% python3 -q
>>> import numpy as np
>>> np.set_printoptions(precision=2, suppress=True, linewidth=100, sign=" ")
>>> rnd = lambda a: np.round(a, 2) + 0
>>> J = np.loadtxt("run3.csv", delimiter=",")
>>> print(J)
[[ 0.  2.  0.  0.]
 [ 0.  0. -2.  2.]
 [ 0.  0.  0.  0.]
 [ 0.  0.  0.  0.]]
>>> # rows 2 and 3 are equal
>>> print(np.linalg.matrix_rank(J - J[0, 0] * np.eye(4)))
2
>>> print(rnd(np.sort(np.linalg.eigvals(J))))
[ 0.  0.  0.  0.]
>>> print([int(np.linalg.matrix_rank(np.linalg.matrix_power(J, p))) for p in range(1, 5)])
[2, 1, 0, 0]
>>> print(rnd(np.linalg.matrix_power(J - np.diag(np.diag(J)), 4)))
[[ 0.  0.  0.  0.]
 [ 0.  0.  0.  0.]
 [ 0.  0.  0.  0.]
 [ 0.  0.  0.  0.]]
>>> print(np.prod(np.diag(J)), rnd(np.linalg.det(J)))
0.0 0.0
>>> try:
...     np.linalg.inv(J)
... except np.linalg.LinAlgError as e:
...     print(e)
... 
Singular matrix
>>> Uu, sv, vt = np.linalg.svd(J)
>>> print(np.argmax(sv[:-1] / (sv[1:] + 1e-6)) + 1)
2
>>> M2 = Uu[:, :2] @ np.diag(sv[:2]) @ vt[:2]
>>> print(rnd(np.linalg.norm(J - M2) / np.linalg.norm(J)))
0.0
>>> print(rnd(np.abs(J - M2).max()))
0.0
>>> print(np.linalg.matrix_rank(M2))
2
>>> def softmax(z):
...     e = np.exp(z - z.max(axis=-1, keepdims=True))
...     return e / e.sum(axis=-1, keepdims=True)
... 
>>> print(rnd(softmax(J[0])))
[ 0.1   0.71  0.1   0.1 ]
>>> print(rnd(softmax(10 * J[0])))
[ 0.  1.  0.  0.]
>>> print(rnd(softmax(J[0] + 5)))
[ 0.1   0.71  0.1   0.1 ]
>>> print(rnd(softmax(J).sum(axis=1)))
[ 1.  1.  1.  1.]
>>> S = J @ J.T / np.sqrt(4)
>>> print(rnd(softmax(S)[0] @ J))
[ 0.    1.42 -0.19  0.19]
>>> print(rnd(softmax(S + np.triu(np.full(S.shape, -np.inf), 1))))
[[ 1.    0.    0.    0.  ]
 [ 0.02  0.98  0.    0.  ]
 [ 0.33  0.33  0.33  0.  ]
 [ 0.25  0.25  0.25  0.25]]
>>> rng = np.random.default_rng(311)
>>> idx = rng.permutation(4)
>>> print(idx)
[ 0  3  2  1]
>>> M2 = J[idx][:, idx]
>>> print(np.trace(M2))
0.0
>>> print(M2)
[[ 0.  0.  0.  2.]
 [ 0.  0.  0.  0.]
 [ 0.  0.  0.  0.]
 [ 0.  2. -2.  0.]]
>>> T = np.stack([J, 4 * J, J[::-1]])
>>> print(np.linalg.matrix_rank(T.reshape(3, -1)))
2
>>> print(np.linalg.matrix_rank(T))
[ 2  2  2]
>>> print(np.einsum("bij,cij->bc", T, T))
[[  12.   48.    0.]
 [  48.  192.    0.]
 [   0.    0.   12.]]
>>> K = np.loadtxt("layer4.csv", delimiter=",")
>>> print(K)
[[14.66 24.94  1.29 23.47]
 [14.49 23.25 -0.19 25.04]
 [14.07 25.49 -0.03 25.77]
 [15.88 24.55 -0.79 25.55]
 [15.24 23.03  0.43 23.76]
 [13.06 24.24 -1.07 26.61]
 [16.   24.48 -0.57 25.82]
 [13.64 25.14  0.17 28.6 ]
 [14.45 26.47 -0.72 26.52]
 [16.23 24.74 -0.4  26.1 ]
 [15.15 26.9   0.73 22.53]
 [14.25 24.9  -0.71 24.93]
 [14.15 24.5   0.66 25.13]
 [14.18 24.69  0.55 26.49]
 [15.15 25.79 -1.67 25.37]
 [16.12 24.94 -0.33 24.19]
 [13.86 25.67  0.76 24.93]
 [14.37 24.27  0.73 26.13]
 [13.81 25.61 -0.66 25.8 ]
 [15.3  24.87  1.28 26.81]
 [15.54 25.76  0.04 26.66]
 [15.92 25.06  0.18 25.41]
 [14.67 23.82  0.23 27.61]
 [14.82 26.42  0.96 24.81]
 [16.23 26.35 -0.26 24.2 ]
 [15.45 24.29 -0.29 24.05]
 [15.79 24.28  0.8  26.04]
 [16.31 26.34 -0.22 25.31]
 [14.29 25.49 -0.31 24.21]
 [15.69 23.58  0.67 25.28]
 [14.26 24.81  0.8  23.56]]
>>> basis = K[[9, 2]].astype(float)
>>> for _ in range(6):
...     idx = np.linalg.norm(K[:, None] - basis, axis=-1).argmin(axis=1)
...     basis = np.array([K[idx == j].mean(axis=0) for j in range(2)])
... 
>>> print(idx)
[ 1  0  1  0  0  1  0  1  1  0  1  1  1  1  1  0  1  1  1  0  0  0  0  1  0  0  0  0  1  0  1]
>>> print(rnd(basis))
[[ 15.66  24.62   0.04  25.46]
 [ 14.26  25.33   0.09  25.3 ]]
>>> cov = np.cov(K, rowvar=False)
>>> print(cov.shape)
(4, 4)
>>> print(rnd(np.corrcoef(K.T)))
[[ 1.    0.05 -0.04 -0.22]
 [ 0.05  1.   -0.1  -0.14]
 [-0.04 -0.1   1.   -0.16]
 [-0.22 -0.14 -0.16  1.  ]]
>>> print(np.argsort(-K.std(axis=0).round(6), kind="stable"))
[ 3  1  0  2]
>>> W0 = np.load("w.npy")
>>> print(W0)
[[ 1.37 -3.68 -1.32  0.44 -0.76 -8.24 -1.87  1.5  -2.91]
 [ 4.26 -2.73  3.53  3.64 -3.84 -0.94  3.86  4.24  0.35]
 [-0.42  4.1   6.6  -1.64  3.62 -1.57  3.47  1.42 -2.67]
 [-2.57  2.01 -0.45 -5.99 -3.54  4.93  3.5   1.99 -0.44]
 [ 3.18  1.55  0.39 -6.4  -5.56 -1.17  0.74  1.97 -3.1 ]
 [-5.21 -2.41  1.79 -0.36 -4.85  0.18 -3.65  5.1  -0.9 ]
 [ 0.94 -7.5   1.88  2.52  0.75 -0.2   3.54  2.92  3.34]
 [ 0.4  -3.86  1.47  5.76  4.13  4.36  1.54  3.34  0.23]
 [-3.29  0.78 -1.24 -2.96  6.87 -2.49  1.35  3.57  3.21]
 [ 0.2  -1.5  -3.23  4.51 -7.06  1.16  0.34 -2.77 -2.82]
 [-1.22 -4.06 -5.13 -3.62  2.38 -3.25  2.44  4.48 -0.59]
 [-2.56  3.27  1.74  1.58 -1.39  2.38  2.41  7.59  2.48]
 [-0.86 -2.52  5.47  6.68  0.26 -2.25  0.97  0.56  3.47]
 [-2.52 -1.23  6.12 -3.55  1.54  3.05 -5.04 -0.64 -2.16]]
>>> x = np.array([0, -3, 4, 1, 0, 3, -1, -1, 3])
>>> target = W0 @ x
>>> print(rnd(np.linalg.pinv(W0) @ W0))
[[ 1.  0.  0.  0.  0.  0.  0.  0.  0.]
 [ 0.  1.  0.  0.  0.  0.  0.  0.  0.]
 [ 0.  0.  1.  0.  0.  0.  0.  0.  0.]
 [ 0.  0.  0.  1.  0.  0.  0.  0.  0.]
 [ 0.  0.  0.  0.  1.  0.  0.  0.  0.]
 [ 0.  0.  0.  0.  0.  1.  0.  0.  0.]
 [ 0.  0.  0.  0.  0.  0.  1.  0.  0.]
 [ 0.  0.  0.  0.  0.  0.  0.  1.  0.]
 [ 0.  0.  0.  0.  0.  0.  0.  0.  1.]]
>>> try:
...     np.linalg.solve(W0, target)
... except np.linalg.LinAlgError as e:
...     print(repr(e))
... 
LinAlgError('Last 2 dimensions of the array must be square')
>>> target = target + 0.02 * rng.normal(size=14)
>>> print(rnd(target))
[-26.88  16.1   -5.15  -5.85 -24.98  10.4   35.51  32.13 -13.03  -6.43 -30.41   3.29  38.24  32.98]
>>> b, *_ = np.linalg.lstsq(W0, target)
>>> print([round(float(np.linalg.norm(np.linalg.solve(W0.T @ W0 + lam * np.eye(9), W0.T @ target))), 2) for lam in (0, 1, 10, 100)])
[6.78, 6.71, 6.16, 3.98]
>>> print(rnd(W0.T @ (target - W0 @ b)))
[ 0.  0.  0.  0.  0.  0.  0.  0.  0.]
>>> print(rnd(np.linalg.norm(target - W0 @ b)))
0.03
>>> print(b.round())
[ 0. -3.  4.  1. -0.  3. -1. -1.  3.]
>>> print(rnd(b))
[ 0. -3.  4.  1.  0.  3. -1. -1.  3.]
